In [1]: import numpy as np

In [2]: from numpy import linalg as LA

In [3]: np.set_printoptions(suppress=True, linewidth=140)

In [4]: X = np.loadtxt("w.csv", delimiter=",")

In [5]: X
Out[5]: 
array([[ 1.,  1.,  1.,  1., -1., -1., -1., -1.],
       [ 1.,  1., -1., -1., -1., -1.,  1.,  1.],
       [ 1., -1.,  1., -1., -1.,  1., -1.,  1.],
       [ 1.,  1.,  1.,  1.,  1.,  1.,  1.,  1.],
       [ 1., -1., -1.,  1.,  1., -1., -1.,  1.],
       [ 1.,  1., -1., -1.,  1.,  1., -1., -1.],
       [ 1., -1., -1.,  1., -1.,  1.,  1., -1.],
       [ 1., -1.,  1., -1.,  1., -1.,  1., -1.]])

In [6]: u = np.array([8, 5, 1])

In [7]: np.polyval(u, X[0])
Out[7]: array([14., 14., 14., 14.,  4.,  4.,  4.,  4.])

In [8]: np.convolve(X[0], u)
Out[8]: array([  8.,  13.,  14.,  14.,  -2., -12., -14., -14.,  -6.,  -1.])

In [9]: np.correlate(X[0], X[5], "full")
Out[9]: array([-1., -2., -1.,  0.,  1.,  2.,  1.,  0.,  1.,  2.,  1.,  0., -1., -2., -1.])

In [10]: np.array([np.convolve(row, u, "same") for row in X])
Out[10]: 
array([[ 13.,  14.,  14.,  -2., -12., -14., -14.,  -6.],
       [ 13.,  -2., -12., -14., -14.,   2.,  12.,   6.],
       [ -3.,   4.,  -4., -12.,   2.,  -4.,   4.,   4.],
       [ 13.,  14.,  14.,  14.,  14.,  14.,  14.,   6.],
       [ -3., -12.,   2.,  12.,  -2., -12.,   2.,   4.],
       [ 13.,  -2., -12.,   2.,  12.,  -2., -12.,  -6.],
       [ -3., -12.,   2.,  -4.,   4.,  12.,  -2.,  -4.],
       [ -3.,   4.,  -4.,   4.,  -4.,   4.,  -4.,  -4.]])

In [11]: np.cross(X[0, :3], X[5, :3])
Out[11]: array([-2.,  2.,  0.])

In [12]: rng = np.random.default_rng(63063)

In [13]: lab = rng.permutation(8)

In [14]: M2 = X[:, lab] * rng.choice([-1, 1], 8)

In [15]: M2
Out[15]: 
array([[ 1.,  1.,  1., -1., -1., -1., -1., -1.],
       [-1.,  1.,  1.,  1., -1.,  1., -1.,  1.],
       [ 1.,  1.,  1., -1.,  1.,  1.,  1.,  1.],
       [ 1.,  1., -1.,  1.,  1., -1., -1.,  1.],
       [-1.,  1., -1., -1., -1., -1.,  1.,  1.],
       [-1.,  1., -1., -1.,  1.,  1., -1., -1.],
       [-1.,  1.,  1.,  1.,  1., -1.,  1., -1.],
       [ 1.,  1., -1.,  1., -1.,  1.,  1., -1.]])

In [16]: left, _, vt = LA.svd(X.T @ M2)

In [17]: lab
Out[17]: array([2, 0, 4, 6, 5, 3, 1, 7])

In [18]: np.round(LA.lstsq(X, M2)[0], 2) + 0
Out[18]: 
array([[ 0.,  1.,  0.,  0.,  0.,  0.,  0.,  0.],
       [ 0.,  0.,  0.,  0.,  0.,  0., -1.,  0.],
       [ 1.,  0.,  0.,  0.,  0.,  0.,  0.,  0.],
       [ 0.,  0.,  0.,  0.,  0., -1.,  0.,  0.],
       [ 0.,  0., -1.,  0.,  0.,  0.,  0.,  0.],
       [ 0.,  0.,  0.,  0.,  1.,  0.,  0.,  0.],
       [ 0.,  0.,  0.,  1.,  0.,  0.,  0.,  0.],
       [ 0.,  0.,  0.,  0.,  0.,  0.,  0.,  1.]])

In [19]: left @ vt
Out[19]: 
array([[ 0.,  1.,  0.,  0.,  0.,  0.,  0.,  0.],
       [ 0.,  0.,  0.,  0.,  0.,  0., -1.,  0.],
       [ 1.,  0.,  0.,  0.,  0.,  0.,  0.,  0.],
       [ 0.,  0.,  0.,  0.,  0., -1.,  0.,  0.],
       [ 0.,  0., -1.,  0.,  0.,  0.,  0.,  0.],
       [ 0.,  0.,  0.,  0.,  1.,  0.,  0.,  0.],
       [ 0.,  0.,  0.,  1.,  0.,  0.,  0.,  0.],
       [ 0.,  0.,  0.,  0.,  0.,  0.,  0.,  1.]])
